$ ipython --no-banner

In [1]: import numpy as np

In [2]: from numpy import linalg as LA

In [3]: np.set_printoptions(precision=3, suppress=True, linewidth=160, sign=" ")

In [4]: M = np.array([[1, 0, 0, 0], [1, 1, 0, 0], [0, 2, 1, 0], [1, 0, 0, 1]])

In [5]: np.kron(np.eye(2, dtype=int), M)
Out[5]: 
array([[ 1,  0,  0,  0,  0,  0,  0,  0],
       [ 1,  1,  0,  0,  0,  0,  0,  0],
       [ 0,  2,  1,  0,  0,  0,  0,  0],
       [ 1,  0,  0,  1,  0,  0,  0,  0],
       [ 0,  0,  0,  0,  1,  0,  0,  0],
       [ 0,  0,  0,  0,  1,  1,  0,  0],
       [ 0,  0,  0,  0,  0,  2,  1,  0],
       [ 0,  0,  0,  0,  1,  0,  0,  1]])

In [6]: round(LA.det(M.T), 3)
Out[6]: np.float64(1.0)

In [7]: LA.eigvals(M)
Out[7]: array([ 1.,  1.,  1.,  1.])

In [8]: np.round(LA.det(M[::-1]), 3)
Out[8]: np.float64(1.0)

In [9]: np.einsum("ij,ji->", M, M)
Out[9]: np.int64(4)

In [10]: other = np.array([[0, -1, 1], [0, -2, -1], [-3, 3, -1], [-1, 2, 0]])

In [11]: other.T @ M.T
Out[11]: 
array([[ 0,  0, -3, -1],
       [-1, -3, -1,  1],
       [ 1,  0, -3,  1]])

In [12]: np.vstack([M, other.T]).shape
Out[12]: (7, 4)

In [13]: np.einsum("ij,ij->i", M, M)
Out[13]: array([ 1,  2,  5,  2])

In [14]: np.einsum("ij->j", M)
Out[14]: array([ 3,  3,  1,  1])

In [15]: np.einsum("ik,kj->ji", M, other)
Out[15]: 
array([[ 0,  0, -3, -1],
       [-1, -3, -1,  1],
       [ 1,  0, -3,  1]])

In [16]: np.einsum("ik,kj->ij", M, other)
Out[16]: 
array([[ 0, -1,  1],
       [ 0, -3,  0],
       [-3, -1, -3],
       [-1,  1,  1]])

In [17]: print(LA.matrix_rank(np.vstack([M, other.T])))
4

In [18]: print(M @ other)
[[ 0 -1  1]
 [ 0 -3  0]
 [-3 -1 -3]
 [-1  1  1]]

In [19]: u, v = M[1], M[2]

In [20]: u @ v
Out[20]: np.int64(2)

In [21]: u @ u
Out[21]: np.int64(2)

In [22]: pr = (u @ v) / (u @ u) * u

In [23]: round(LA.norm(u + v) ** 2 + LA.norm(u - v) ** 2, 3)
Out[23]: np.float64(14.0)

In [24]: np.outer(u, v)
Out[24]: 
array([[ 0,  2,  1,  0],
       [ 0,  2,  1,  0],
       [ 0,  0,  0,  0],
       [ 0,  0,  0,  0]])

In [25]: np.allclose(M, M.T)
Out[25]: False

In [26]: LA.determinant(M)
---------------------------------------------------------------------------
AttributeError                            Traceback (most recent call last)
Cell In[26], line 1
----> 1 LA.determinant(M)

AttributeError: module 'numpy.linalg' has no attribute 'determinant'

In [27]: np.round(np.abs(LA.eigvals(M)).max(), 3)
Out[27]: np.float64(1.0)

In [28]: np.sort(np.abs(LA.eigvals(M)))
Out[28]: array([ 1.,  1.,  1.,  1.])

In [29]: np.round(LA.det(M), 3)
Out[29]: np.float64(1.0)

In [30]: M @ M
Out[30]: 
array([[ 1,  0,  0,  0],
       [ 2,  1,  0,  0],
       [ 2,  4,  1,  0],
       [ 2,  0,  0,  1]])

In [31]: np.allclose(M @ M.T, M.T @ M)
Out[31]: False

In [32]: W0 = np.array([[0.0, 0.0, 1.0, 3.0],
    ...:     [0.0, 0.0, 1.0, 3.0],
    ...:     [1.0, 1.0, 0.0, 0.0],
    ...:     [3.0, 3.0, 0.0, 0.0]])

In [33]: vals, vecs = LA.eigh(W0)

In [34]: print(np.round(vecs @ np.diag(vals) @ vecs.T, 3) + 0)
[[ 0.  0.  1.  3.]
 [ 0.  0.  1.  3.]
 [ 1.  1.  0.  0.]
 [ 3.  3.  0.  0.]]

In [35]: LA.eigvalsh(W0 + 3 * np.eye(4))
Out[35]: array([-1.472,  3.   ,  3.   ,  7.472])

In [36]: vals.round(3) + 0
Out[36]: array([-4.472,  0.   ,  0.   ,  4.472])

In [37]: np.round(vecs.T @ W0 @ vecs, 3) + 0
Out[37]: 
array([[-4.472,  0.   ,  0.   ,  0.   ],
       [ 0.   ,  0.   ,  0.   ,  0.   ],
       [ 0.   ,  0.   ,  0.   ,  0.   ],
       [ 0.   ,  0.   ,  0.   ,  4.472]])

In [38]: np.abs(vecs[:, -1])
Out[38]: array([ 0.5  ,  0.5  ,  0.224,  0.671])

In [39]: np.round(vals.sum(), 3), np.trace(W0)
Out[39]: (np.float64(-0.0), np.float64(0.0))

In [40]: np.unique(vals.round(6) + 0, return_counts=True)[1]
Out[40]: array([ 1,  2,  1])

In [41]: np.round(LA.eigvalsh(W0 @ W0), 3) + 0
Out[41]: array([  0.,   0.,  20.,  20.])

In [42]: print(LA.matrix_rank(W0, rtol=0.1))
2

In [43]: print([round(float(x), 3) for x in LA.svd(W0, compute_uv=False)[:3]])
[4.472, 4.472, 0.0]

In [44]: np.round(LA.norm(W0, 2) / LA.norm(W0), 3)
Out[44]: np.float64(0.707)

In [45]: feats = np.diag(np.array([-2, -4, -3, 4]))

In [46]: feats
Out[46]: 
array([[-2,  0,  0,  0],
       [ 0, -4,  0,  0],
       [ 0,  0, -3,  0],
       [ 0,  0,  0,  4]])

In [47]: print(np.einsum("ij,ji->", feats, feats))
45

In [48]: np.einsum("ii->", feats)
Out[48]: np.int64(-5)

In [49]: mat = np.load("sample13.npy")

In [50]: mat
Out[50]: 
array([[ 0.3,  0.5, -5. ,  0. ],
       [ 0.5,  1.1, 21. ,  0.3],
       [ 0.2,  0.9,  1. ,  1. ]])

In [51]: Uu, sigma, Vt = LA.svd(mat, full_matrices=False)

In [52]: print(sigma / sigma[0])
[ 1.     0.068  0.025]

In [53]: print(np.round(np.sqrt((sigma ** 2).sum()), 3), np.round(LA.norm(mat), 3))
21.697 21.697

In [54]: np.allclose(Uu * sigma @ Vt, mat)
Out[54]: True

In [55]: sigma
Out[55]: array([ 21.64 ,   1.466,   0.548])

In [56]: np.abs(Uu[:, 0]).round(6).argmax()
Out[56]: np.int64(1)

In [57]: np.cumsum(sigma ** 2) / np.sum(sigma ** 2)
Out[57]: array([ 0.995,  0.999,  1.   ])

In [58]: (sigma > 1e-8).sum()
Out[58]: np.int64(3)

In [59]: r = LA.matrix_rank(W0)

In [60]: r
Out[60]: np.int64(2)

In [61]: ns = LA.svd(W0)[2][r:].T

In [62]: print(np.round(ns @ ns.T, 3) + 0)
[[ 0.5 -0.5  0.   0. ]
 [-0.5  0.5  0.   0. ]
 [ 0.   0.   0.9 -0.3]
 [ 0.   0.  -0.3  0.1]]

In [63]: print(np.allclose(W0 @ ns, 0))
True

In [64]: [int(LA.matrix_rank(W0[:, :j + 1])) for j in range(4)]
Out[64]: [1, 1, 2, 2]

In [65]: [int(LA.matrix_rank(np.delete(W0, i, axis=0))) for i in range(4)]
Out[65]: [2, 2, 2, 2]

In [66]: LA.matrix_rank(W0.T @ W0), LA.matrix_rank(W0 @ W0.T)
Out[66]: (np.int64(2), np.int64(2))

In [67]: print(LA.cond(mat) > 100)
False

In [68]: np.round(LA.norm(mat, 2) / LA.norm(mat), 3)
Out[68]: np.float64(0.997)

In [69]: LA.matrix_rank(mat, rtol=0.1)
Out[69]: np.int64(1)

In [70]: arr = np.load("block6.npy")

In [71]: arr
Out[71]: 
array([[ 1, -1,  1],
       [ 1,  0,  0],
       [ 1,  1,  1]])

In [72]: np.round(LA.norm(arr), 3)
Out[72]: np.float64(2.646)

In [73]: arr - arr[0]
Out[73]: 
array([[ 0,  0,  0],
       [ 0,  1, -1],
       [ 0,  2,  0]])

In [74]: np.unravel_index(np.abs(arr).argmax(), arr.shape)
Out[74]: (np.int64(0), np.int64(0))

In [75]: arr.mean(axis=0)
Out[75]: array([ 1.   ,  0.   ,  0.667])

In [76]: print(np.count_nonzero(arr))
7

In [77]: u = np.array([-7, 3]) + 0.5

In [78]: m1 = np.eye(2) - 2 * np.outer(u, u) / (u @ u)

In [79]: m1
Out[79]: 
array([[-0.55 ,  0.835],
       [ 0.835,  0.55 ]])

In [80]: rng = np.random.default_rng(3022)

In [81]: labels = rng.permutation(2)

In [82]: labels
Out[82]: array([ 1,  0])

In [83]: other = m1[labels][:, labels]

In [84]: np.round(LA.det(other), 3), np.round(LA.det(m1[labels]), 3)
Out[84]: (np.float64(-1.0), np.float64(1.0))

In [85]: other
Out[85]: 
array([[ 0.55 ,  0.835],
       [ 0.835, -0.55 ]])

In [86]: np.sort(np.abs(LA.eigvals(other)))
Out[86]: array([ 1.,  1.])

In [87]: np.trace(other)
Out[87]: np.float64(0.0)
